$ python -q
>>> import numpy as np
>>> import numpy.linalg as la
>>> np.set_printoptions(precision=1, suppress=True, linewidth=100, sign=" ")
>>> X = np.vander(np.arange(3) - 2, 4, increasing=True)
>>> X
array([[ 1, -2,  4, -8],
       [ 1, -1,  1, -1],
       [ 1,  0,  0,  0]])
>>> # row 0 dominates
>>> X.shape
(3, 4)
>>> X.sum(axis=1)
array([-5,  0,  1])
>>> round(la.norm(X), 1)
np.float64(9.5)
>>> np.abs(X).max()
np.int64(8)
>>> X - X[0]
array([[ 0,  0,  0,  0],
       [ 0,  1, -3,  7],
       [ 0,  2, -4,  8]])
>>> np.count_nonzero(X)
np.int64(9)
>>> X.sum(axis=0)
array([ 3, -3,  5, -9])
>>> Uu, sv, Vh = la.svd(X, full_matrices=False)
>>> sv
array([ 9.4,  1.4,  0.6])
>>> (sv > 1e-8).sum()
np.int64(3)
>>> np.round(np.sqrt((sv ** 2).sum()), 1), round(float(la.norm(X)), 1)
(np.float64(9.5), 9.5)
>>> sv = 3 * 0.5 ** np.arange(5)
>>> Q, _ = la.qr(np.array([[0.6, -1.3, -0.3, -0.3, 0.2],
...     [1.1, -0.2, 0.7, -0.5, 1.0],
...     [-0.2, -1.9, 0.7, 2.1, 0.0],
...     [1.0, 0.1, -1.0, -1.4, 0.1],
...     [1.2, 1.4, -0.6, -0.9, -0.1]]))
>>> rng = np.random.default_rng(7081)
>>> mat = rng.normal(size=(25, 5)) * sv @ Q
>>> mat.round(1) + 0
array([[ 2.1, -3.4, -1.4, -1. , -2.8],
       [ 1.2, -2.7, -1.1, -1.1, -2.4],
       [ 1.3, -1.6, -2.3, -1.6, -2.7],
       [ 1.5, -1.3, -1. , -2.2, -2.7],
       [-1.9,  0.5, -1.1,  1.5, -0.3],
       [-0.1, -0.2,  0.8, -0.1,  0.4],
       [ 0.1, -0.4, -1.5,  0. , -0.5],
       [-1.4,  0.7, -1.3,  1. ,  0.1],
       [ 0.2,  0.7,  1.6,  0.1,  1.3],
       [ 0.3,  1.1,  1.4,  0. ,  1.7],
       [-0.4,  0.8,  0.4, -0.1,  1.1],
       [-1.2,  0.6, -2.7,  0.8, -0.3],
       [-1.9,  4.3,  0.4,  0.2,  2.1],
       [ 0.4, -1.4, -1.3, -0.9, -2.6],
       [ 2.2,  0.1,  3.7, -1.8,  1.5],
       [-1.7,  3. ,  1.7,  1.2,  3.8],
       [ 1.3, -1.3, -0.1, -0.4, -0.9],
       [ 1.1, -0.8,  0.3, -0.5, -0.7],
       [-1. ,  2.3,  1. ,  0.4,  1.9],
       [ 0.7, -3.2, -3.4,  0.9, -2.1],
       [-1.6,  2.9,  1. ,  0.2,  1.7],
       [ 1.6, -2.9, -0.2, -0.9, -2.5],
       [ 1.6, -3. , -0.4, -0.6, -2. ],
       [-0.2,  1.1,  0.9, -0.2, -0.2],
       [ 2.2, -2.4, -0.2, -1.5, -1.8]])
>>> vec = np.array([-2, 1, -2, 0, -2])
>>> y = mat @ vec
>>> np.round(la.solve(mat.T @ mat, mat.T @ y), 1) + 0
array([-2.,  1., -2.,  0., -2.])
>>> np.round(la.pinv(mat) @ mat, 1) + 0
array([[ 1.,  0.,  0.,  0.,  0.],
       [ 0.,  1.,  0.,  0.,  0.],
       [ 0.,  0.,  1.,  0.,  0.],
       [ 0.,  0.,  0.,  1.,  0.],
       [ 0.,  0.,  0.,  0.,  1.]])
>>> np.round(la.lstsq(mat, y)[0], 1) + 0
array([-2.,  1., -2.,  0., -2.])
>>> y = y + 0.1 * rng.normal(size=25)
>>> y.round(1) + 0
array([  0.9,   2.2,   5.9,   2.9,   7. ,  -2.1,   3.1,   5.8,  -5.3,  -5.6,  -1.4,   9.2,   3.2,
         5.6, -14.7,  -4.7,  -2. ,  -2.2,  -1.5,   6.5,   0.9,  -0.8,  -1.7,   0. ,  -2.9])
>>> c, *_ = la.lstsq(mat, y)
>>> c.round(1) + 0
array([-2.1,  1. , -2. ,  0. , -2. ])
>>> np.round(mat.T @ (y - mat @ c), 1) + 0
array([ 0.,  0.,  0.,  0.,  0.])
>>> Y = np.c_[mat[:, :2] @ np.array([[1, -2], [-2, -3]]), np.array([1, 2, 1, 2, 1, 1, 2, 2, 1, 1, 1, 1, 1, 0, 0, 0, 0, 2, 0, 2, 1, 0, 0, 0, 2])]
>>> Y
array([[  8.8,   5.9,   1. ],
       [  6.6,   5.8,   2. ],
       [  4.5,   2.2,   1. ],
       [  4. ,   0.8,   2. ],
       [ -2.9,   2.3,   1. ],
       [  0.3,   0.9,   1. ],
       [  1. ,   0.9,   2. ],
       [ -2.8,   0.9,   2. ],
       [ -1.3,  -2.7,   1. ],
       [ -2. ,  -4. ,   1. ],
       [ -2. ,  -1.8,   1. ],
       [ -2.5,   0.5,   1. ],
       [-10.6,  -9.2,   1. ],
       [  3.2,   3.4,   0. ],
       [  2. ,  -4.5,   0. ],
       [ -7.7,  -5.6,   0. ],
       [  4. ,   1.3,   0. ],
       [  2.8,   0.2,   2. ],
       [ -5.7,  -4.9,   0. ],
       [  7. ,   8.2,   2. ],
       [ -7.4,  -5.5,   1. ],
       [  7.4,   5.4,   0. ],
       [  7.6,   5.6,   0. ],
       [ -2.3,  -2.7,   0. ],
       [  7. ,   2.8,   2. ]])
>>> la.matrix_rank(np.c_[mat, Y])
np.int64(6)
>>> np.round(la.lstsq(mat, Y[:, 0])[0], 1) + 0
array([ 1., -2.,  0.,  0.,  0.])
>>> np.round(la.norm(Y - mat @ la.lstsq(mat, Y)[0], axis=0), 1) + 0
array([ 0. ,  0. ,  5.3])
>>> A = np.array([[1.0, -0.6, -1.0, -0.9],
...     [2.5, 0.1, 0.5, 0.1],
...     [-0.4, 0.1, -0.4, 0.2]])
>>> T = np.stack([A, 5 * A, A[::-1]])
>>> la.matrix_rank(T)
array([ 3,  3,  3])
>>> np.einsum("bij,cij->bc", T, T)
array([[  10.1,   50.3,    6. ],
       [  50.3,  251.5,   30.2],
       [   6. ,   30.2,   10.1]])
>>> T.shape
(3, 3, 4)
>>> G = A.T @ A
>>> la.matrix_rank(G)
np.int64(3)
>>> round(float(np.trace(G)), 1), round(float((A ** 2).sum()), 1)
(10.1, 10.1)
>>> la.svd(A, compute_uv=False) ** 2
array([ 7.5,  2.4,  0.2])
>>> data = np.loadtxt("m.csv", delimiter=",")
>>> data
array([[ -2.,  -2.,   0.,  -1.,  -2.,   2.],
       [  0.,   7.,  -1.,   1.,   3.,  -3.],
       [  2.,   2.,   1.,   3.,   3.,  -2.],
       [ -1.,  -2.,   2.,  -4.,  -2.,   2.],
       [  1.,   3.,   3.,   3., -11.,   0.],
       [  1.,  -2.,  -2.,  -2.,  -1.,  -9.]])
>>> ang = np.radians(36)
>>> Rm = np.eye(6)
>>> Rm[3, 3] = Rm[4, 4] = np.cos(ang)
>>> Rm[3, 4], Rm[4, 3] = -np.sin(ang), np.sin(ang)
>>> Rm
array([[ 1. ,  0. ,  0. ,  0. ,  0. ,  0. ],
       [ 0. ,  1. ,  0. ,  0. ,  0. ,  0. ],
       [ 0. ,  0. ,  1. ,  0. ,  0. ,  0. ],
       [ 0. ,  0. ,  0. ,  0.8, -0.6,  0. ],
       [ 0. ,  0. ,  0. ,  0.6,  0.8,  0. ],
       [ 0. ,  0. ,  0. ,  0. ,  0. ,  1. ]])
>>> Y = data @ Rm.T
>>> Y
array([[-2. , -2. ,  0. ,  0.4, -2.2,  2. ],
       [ 0. ,  7. , -1. , -1. ,  3. , -3. ],
       [ 2. ,  2. ,  1. ,  0.7,  4.2, -2. ],
       [-1. , -2. ,  2. , -2.1, -4. ,  2. ],
       [ 1. ,  3. ,  3. ,  8.9, -7.1,  0. ],
       [ 1. , -2. , -2. , -1. , -2. , -9. ]])
>>> np.abs(Y - data).max(axis=0)
array([ 0. ,  0. ,  0. ,  5.9,  3.9,  0. ])
>>> la.svd(data, compute_uv=False), la.svd(Y, compute_uv=False)
(array([ 12.8,  10.8,   9.3,   4.3,   2.7,   0.9]), array([ 12.8,  10.8,   9.3,   4.3,   2.7,   0.9]))
